$ ipython --no-banner

In [1]: import numpy as np

In [2]: import numpy.linalg as la

In [3]: np.set_printoptions(precision=2, suppress=True, linewidth=160, legacy="1.25")

In [4]: def rd(a):
   ...:     return np.round(a, 2) + 0
   ...: 

In [5]: A = np.loadtxt("block8.csv", delimiter=",")

In [6]: A
Out[6]: 
array([[ -0.96,  -0.24,   0.2 ,  -1.42],
       [ -4.03,  -0.88,   1.11,  -6.94],
       [ -0.53,  -0.13,   0.18,  -0.78],
       [  0.73,   0.23,  -0.07,   1.5 ],
       [  0.92,   0.16,  -0.2 ,   1.71],
       [  3.01,   0.74,  -0.94,   5.39],
       [  2.62,   0.75,  -0.57,   4.48],
       [ -3.62,  -0.8 ,   1.  ,  -6.2 ],
       [ -2.87,  -0.87,   0.57,  -5.43],
       [ -0.86,  -0.31,   0.11,  -1.77],
       [ -6.67,  -1.68,   1.53, -11.75],
       [ -4.35,  -1.24,   1.26,  -7.88],
       [ -7.  ,  -1.78,   1.71, -12.03],
       [  5.6 ,   1.36,  -1.38,  10.02],
       [ -5.79,  -1.38,   1.62, -10.33],
       [ -1.39,  -0.56,   0.33,  -2.02],
       [ -1.77,  -0.45,   0.37,  -3.11]])

In [7]: cen = (A - A.mean(axis=0)) / A.std(axis=0)

In [8]: rd(cen.std(axis=0))
Out[8]: array([1., 1., 1., 1.])

In [9]: c = la.lstsq(np.delete(cen, 3, axis=1), cen[:, 3])[0]

In [10]: rd(1 - np.var(cen[:, 3] - np.delete(cen, 3, axis=1) @ c))
Out[10]: 1.0

In [11]: cent = A[[3, 15]].astype(float)

In [12]: for _ in range(5):
    ...:     lab = la.norm(A[:, None] - cent, axis=-1).argmin(axis=1)
    ...:     cent = np.array([A[lab == j].mean(axis=0) for j in range(2)])
    ...: 

In [13]: lab
Out[13]: array([1, 1, 1, 0, 0, 0, 0, 1, 1, 1, 1, 1, 1, 0, 1, 1, 1])

In [14]: rd(cent[1] - cent[0])
Out[14]: array([ -5.9 ,  -1.51,   1.46, -10.42])

In [15]: rd(cent)
Out[15]: 
array([[ 2.58,  0.65, -0.63,  4.62],
       [-3.32, -0.86,  0.83, -5.8 ]])

In [16]: cov = np.cov(A, rowvar=False)

In [17]: rd(np.corrcoef(A[:, 1], A[:, 2])[0, 1])
Out[17]: -0.98

In [18]: rd(np.polyfit(A[:, 1], A[:, 2], 1))
Out[18]: array([-1.  , -0.01])

In [19]: rd(la.eigvalsh(cov)[::-1])
Out[19]: array([52.21,  0.02,  0.01,  0.01])

In [20]: rd(np.corrcoef(A.T))
Out[20]: 
array([[ 1.  ,  0.99, -0.99,  1.  ],
       [ 0.99,  1.  , -0.98,  0.99],
       [-0.99, -0.98,  1.  , -0.99],
       [ 1.  ,  0.99, -0.99,  1.  ]])

In [21]: np.argsort(-A.std(axis=0).round(6), kind="stable")
Out[21]: array([3, 0, 2, 1])

In [22]: x0 = np.array([0, -1, -2, 2])

In [23]: target = A @ x0

In [24]: rd(la.pinv(A) @ A)
Out[24]: 
array([[1., 0., 0., 0.],
       [0., 1., 0., 0.],
       [0., 0., 1., 0.],
       [0., 0., 0., 1.]])

In [25]: rd(la.solve(A.T @ A, A.T @ target))
Out[25]: array([ 0., -1., -2.,  2.])

In [26]: la.solve(A, target)
LinAlgError: Last 2 dimensions of the array must be square


In [27]: rd(la.lstsq(A, target)[0])
Out[27]: array([ 0., -1., -2.,  2.])

In [28]: rng = np.random.default_rng(903056)

In [29]: target = target + 0.02 * rng.normal(size=17)

In [30]: rd(target)
Out[30]: array([ -3.06, -15.24,  -1.8 ,   2.95,   3.62,  11.9 ,   9.37, -13.6 , -11.13,  -3.46, -24.91, -17.01, -25.66,  21.46, -22.52,  -4.18,  -6.53])

In [31]: c, *_ = la.lstsq(A, target)

In [32]: rd(c)
Out[32]: array([ 0.08, -0.99, -1.9 ,  1.97])

In [33]: rd(A.T @ (target - A @ c))
Out[33]: array([0., 0., 0., 0.])

In [34]: c.round()
Out[34]: array([ 0., -1., -2.,  2.])

In [35]: [round(float(la.norm(la.solve(A.T @ A + lam * np.eye(4), A.T @ target))), 2) for lam in (0, 1, 10, 100)]
Out[35]: [2.91, 1.88, 1.82, 1.67]

In [36]: mat = np.array([[1, -1, -1, 1, 1, -1, -1, 1],
    ...:     [1, 1, -1, -1, 1, 1, -1, -1],
    ...:     [1, -1, 1, -1, 1, -1, 1, -1],
    ...:     [1, 1, -1, -1, -1, -1, 1, 1],
    ...:     [1, -1, -1, 1, -1, 1, 1, -1],
    ...:     [1, 1, 1, 1, 1, 1, 1, 1],
    ...:     [1, -1, 1, -1, -1, 1, -1, 1],
    ...:     [1, 1, 1, 1, -1, -1, -1, -1]])

In [37]: mat
Out[37]: 
array([[ 1, -1, -1,  1,  1, -1, -1,  1],
       [ 1,  1, -1, -1,  1,  1, -1, -1],
       [ 1, -1,  1, -1,  1, -1,  1, -1],
       [ 1,  1, -1, -1, -1, -1,  1,  1],
       [ 1, -1, -1,  1, -1,  1,  1, -1],
       [ 1,  1,  1,  1,  1,  1,  1,  1],
       [ 1, -1,  1, -1, -1,  1, -1,  1],
       [ 1,  1,  1,  1, -1, -1, -1, -1]])

In [38]: Q, vecs = la.qr(mat[:, :1])[0], la.qr(mat[:, 1:])[0]

In [39]: s = la.svd(Q.T @ vecs, compute_uv=False)

In [40]: rd(s)
Out[40]: array([0.])

In [41]: lab = rng.permutation(8)

In [42]: M2 = mat[:, lab] * rng.choice([-1, 1], 8)

In [43]: M2
Out[43]: 
array([[ 1,  1, -1, -1,  1, -1,  1,  1],
       [-1,  1, -1,  1,  1,  1,  1, -1],
       [-1,  1,  1, -1, -1,  1,  1,  1],
       [ 1,  1,  1,  1,  1,  1, -1,  1],
       [-1,  1,  1, -1,  1, -1, -1, -1],
       [ 1,  1,  1,  1, -1, -1,  1, -1],
       [ 1,  1, -1, -1, -1,  1, -1, -1],
       [-1,  1, -1,  1, -1, -1, -1,  1]])

In [44]: U, _, Vt = la.svd(mat.T @ M2)

In [45]: lab
Out[45]: array([7, 0, 6, 1, 2, 3, 4, 5])

In [46]: U @ Vt
Out[46]: 
array([[ 0.,  1.,  0.,  0.,  0.,  0.,  0.,  0.],
       [ 0.,  0.,  0.,  1.,  0.,  0.,  0.,  0.],
       [ 0.,  0.,  0.,  0., -1.,  0.,  0.,  0.],
       [ 0.,  0.,  0.,  0.,  0., -1.,  0.,  0.],
       [ 0.,  0.,  0.,  0.,  0.,  0.,  1.,  0.],
       [ 0.,  0.,  0.,  0.,  0.,  0.,  0., -1.],
       [ 0.,  0.,  1.,  0.,  0.,  0.,  0.,  0.],
       [ 1.,  0.,  0.,  0.,  0.,  0.,  0.,  0.]])
